$ python3 -q
>>> import numpy as np
>>> import numpy.linalg as la
>>> np.set_printoptions(precision=2, suppress=True, linewidth=160)
>>> def tidy(a):
...     return np.round(a, 2) + 0
... 
>>> K = np.loadtxt("data.csv", delimiter=",")
>>> K
array([[15.,  1.,  2.],
       [ 3.,  6.,  3.],
       [-1., -3., 18.]])
>>> A2 = np.array([[0, 0, 1], [2, 0, 1], [2, 0, 1]])
>>> np.einsum("ij,ij->i", K, K)
array([230.,  54., 334.])
>>> np.vstack([K, A2.T]).shape
(6, 3)
>>> print(np.einsum("ik,kj->ji", K, A2))
[[ 6. 18. 30.]
 [ 0.  0.  0.]
 [18. 12. 14.]]
>>> la.matrix_rank(K @ A2)
np.int64(2)
>>> print(np.einsum("ik,kj->ij", K, A2))
[[ 6.  0. 18.]
 [18.  0. 12.]
 [30.  0. 14.]]
>>> data = np.load("run12.npy")
>>> tidy(data)
array([[ 1.  ,  0.  ,  0.  ,  0.  ,  0.  ,  0.  ],
       [ 0.  ,  0.81,  0.  ,  0.  ,  0.  , -0.59],
       [ 0.  ,  0.  ,  1.  ,  0.  ,  0.  ,  0.  ],
       [ 0.  ,  0.  ,  0.  ,  1.  ,  0.  ,  0.  ],
       [ 0.  ,  0.  ,  0.  ,  0.  ,  1.  ,  0.  ],
       [ 0.  ,  0.59,  0.  ,  0.  ,  0.  ,  0.81]])
>>> A2 = la.inv(data)
>>> tidy(la.det(data) * A2)
array([[ 1.  ,  0.  ,  0.  ,  0.  ,  0.  ,  0.  ],
       [ 0.  ,  0.81,  0.  ,  0.  ,  0.  ,  0.59],
       [ 0.  ,  0.  ,  1.  ,  0.  ,  0.  ,  0.  ],
       [ 0.  ,  0.  ,  0.  ,  1.  ,  0.  ,  0.  ],
       [ 0.  ,  0.  ,  0.  ,  0.  ,  1.  ,  0.  ],
       [ 0.  , -0.59,  0.  ,  0.  ,  0.  ,  0.81]])
>>> tidy(la.det(data) * la.det(A2))
np.float64(1.0)
>>> W0 = np.loadtxt("a.csv", delimiter=",")
>>> W0
array([[24.55, -1.99, 14.49],
       [24.66, -0.12, 14.82],
       [25.04, -1.38, 13.54],
       [24.64,  0.06, 15.08],
       [24.85, -0.62, 14.89],
       [26.46,  0.44, 15.99],
       [24.41, -0.58, 15.69],
       [24.69, -2.46, 15.51],
       [24.44,  0.31, 15.7 ],
       [26.47, -0.37, 15.89],
       [25.01, -0.4 , 15.25],
       [23.82,  1.2 , 15.91],
       [25.3 , -0.32, 14.4 ],
       [25.36,  0.92, 15.84],
       [26.16, -0.8 , 12.94],
       [24.64, -0.93, 14.44],
       [26.03,  0.68, 13.92],
       [24.02,  0.94, 14.26],
       [23.76, -1.52, 14.5 ],
       [25.24,  0.63, 14.94],
       [25.16, -1.15, 13.23],
       [25.39, -0.53, 15.88]])
>>> A2 = np.c_[W0[:, :2] @ np.array([[-4, 0], [-4, -4]]), np.array([1, 3, 3, 0, 2, 1, 3, 0, 2, 1, 3, 1, 2, 0, 3, 2, 3, 0, 3, 2, 1, 1])]
>>> tidy(A2)
array([[ -90.24,    7.96,    1.  ],
       [ -98.16,    0.48,    3.  ],
       [ -94.64,    5.52,    3.  ],
       [ -98.8 ,   -0.24,    0.  ],
       [ -96.92,    2.48,    2.  ],
       [-107.6 ,   -1.76,    1.  ],
       [ -95.32,    2.32,    3.  ],
       [ -88.92,    9.84,    0.  ],
       [ -99.  ,   -1.24,    2.  ],
       [-104.4 ,    1.48,    1.  ],
       [ -98.44,    1.6 ,    3.  ],
       [-100.08,   -4.8 ,    1.  ],
       [ -99.92,    1.28,    2.  ],
       [-105.12,   -3.68,    0.  ],
       [-101.44,    3.2 ,    3.  ],
       [ -94.84,    3.72,    2.  ],
       [-106.84,   -2.72,    3.  ],
       [ -99.84,   -3.76,    0.  ],
       [ -88.96,    6.08,    3.  ],
       [-103.48,   -2.52,    2.  ],
       [ -96.04,    4.6 ,    1.  ],
       [ -99.44,    2.12,    1.  ]])
>>> la.matrix_rank(A2)
np.int64(3)
>>> la.matrix_rank(np.c_[W0, A2])
np.int64(4)
>>> tidy(la.norm(la.qr(W0)[0].T @ A2, axis=0) ** 2 / ((A2 ** 2).sum(axis=0) + 1e-12))
array([1.  , 1.  , 0.73])
>>> tidy(la.lstsq(W0, A2[:, 0])[0])
array([-4., -4.,  0.])
>>> blk = np.stack([K, -2 * K, K[::-1]])
>>> print(np.einsum("bij,cij->bc", blk, blk))
[[  618. -1236.    90.]
 [-1236.  2472.  -180.]
 [   90.  -180.   618.]]
>>> (blk @ K.T).shape
(3, 3, 3)
>>> tidy(la.norm(blk, axis=(1, 2)))
array([24.86, 49.72, 24.86])
>>> la.matrix_rank(blk.reshape(3, -1))
np.int64(2)
>>> tidy(la.det(blk))
array([  1692., -13536.,  -1692.])
>>> Q, _ = la.qr(np.array([[-1.1, -1.8, 0.0, -0.7, 0.7],
...     [1.1, -0.5, 0.9, 0.4, 0.7],
...     [-1.0, 0.6, 1.3, 0.9, -1.5],
...     [-0.7, -0.7, -0.8, -1.7, -0.1],
...     [2.7, -0.7, 0.5, -0.5, 1.7],
...     [0.6, -1.0, -1.4, 1.1, 2.6],
...     [-0.5, 0.9, 0.4, -0.5, -2.3]]))
>>> X = Q @ Q.T
>>> tidy(X)
array([[ 0.86,  0.19,  0.13,  0.25, -0.05,  0.08, -0.03],
       [ 0.19,  0.39,  0.18, -0.22,  0.34,  0.04,  0.06],
       [ 0.13,  0.18,  0.54, -0.32, -0.23, -0.21,  0.01],
       [ 0.25, -0.22, -0.32,  0.55,  0.  , -0.17,  0.04],
       [-0.05,  0.34, -0.23,  0.  ,  0.77, -0.08, -0.02],
       [ 0.08,  0.04, -0.21, -0.17, -0.08,  0.9 ,  0.01],
       [-0.03,  0.06,  0.01,  0.04, -0.02,  0.01,  0.99]])
>>> print(np.abs(np.diag(la.qr(X)[1])) > 1e-9)
[ True  True  True  True  True False False]
>>> tidy(np.trace(la.pinv(X) @ X))
np.float64(5.0)
>>> np.unique(X.round(6), axis=0).shape
(7, 7)
>>> np.allclose(X[:-1].T @ la.lstsq(X[:-1].T, X[-1])[0], X[-1])
True
>>> tidy(X @ la.pinv(X) @ X)
array([[ 0.86,  0.19,  0.13,  0.25, -0.05,  0.08, -0.03],
       [ 0.19,  0.39,  0.18, -0.22,  0.34,  0.04,  0.06],
       [ 0.13,  0.18,  0.54, -0.32, -0.23, -0.21,  0.01],
       [ 0.25, -0.22, -0.32,  0.55,  0.  , -0.17,  0.04],
       [-0.05,  0.34, -0.23,  0.  ,  0.77, -0.08, -0.02],
       [ 0.08,  0.04, -0.21, -0.17, -0.08,  0.9 ,  0.01],
       [-0.03,  0.06,  0.01,  0.04, -0.02,  0.01,  0.99]])
>>> ev, V = la.eigh(X)
>>> print(tidy(V.T @ X @ V))
[[0. 0. 0. 0. 0. 0. 0.]
 [0. 0. 0. 0. 0. 0. 0.]
 [0. 0. 1. 0. 0. 0. 0.]
 [0. 0. 0. 1. 0. 0. 0.]
 [0. 0. 0. 0. 1. 0. 0.]
 [0. 0. 0. 0. 0. 1. 0.]
 [0. 0. 0. 0. 0. 0. 1.]]
>>> tidy(ev)
array([0., 0., 1., 1., 1., 1., 1.])
>>> print(ev.sum(), np.trace(X))
5.0 5.0
>>> tidy(la.svd(X, compute_uv=False))
array([1., 1., 1., 1., 1., 0., 0.])
>>> x0 = np.array([0, 2, 1, 0, 1, 0, 0])
>>> print(tidy(np.eye(7) - X))
[[ 0.14 -0.19 -0.13 -0.25  0.05 -0.08  0.03]
 [-0.19  0.61 -0.18  0.22 -0.34 -0.04 -0.06]
 [-0.13 -0.18  0.46  0.32  0.23  0.21 -0.01]
 [-0.25  0.22  0.32  0.45  0.    0.17 -0.04]
 [ 0.05 -0.34  0.23  0.    0.23  0.08  0.02]
 [-0.08 -0.04  0.21  0.17  0.08  0.1  -0.01]
 [ 0.03 -0.06 -0.01 -0.04  0.02 -0.01  0.01]]
>>> tidy(X @ X @ x0)
array([ 0.47,  1.29,  0.67, -0.77,  1.22, -0.22,  0.09])
>>> print(np.trace(X))
5.0
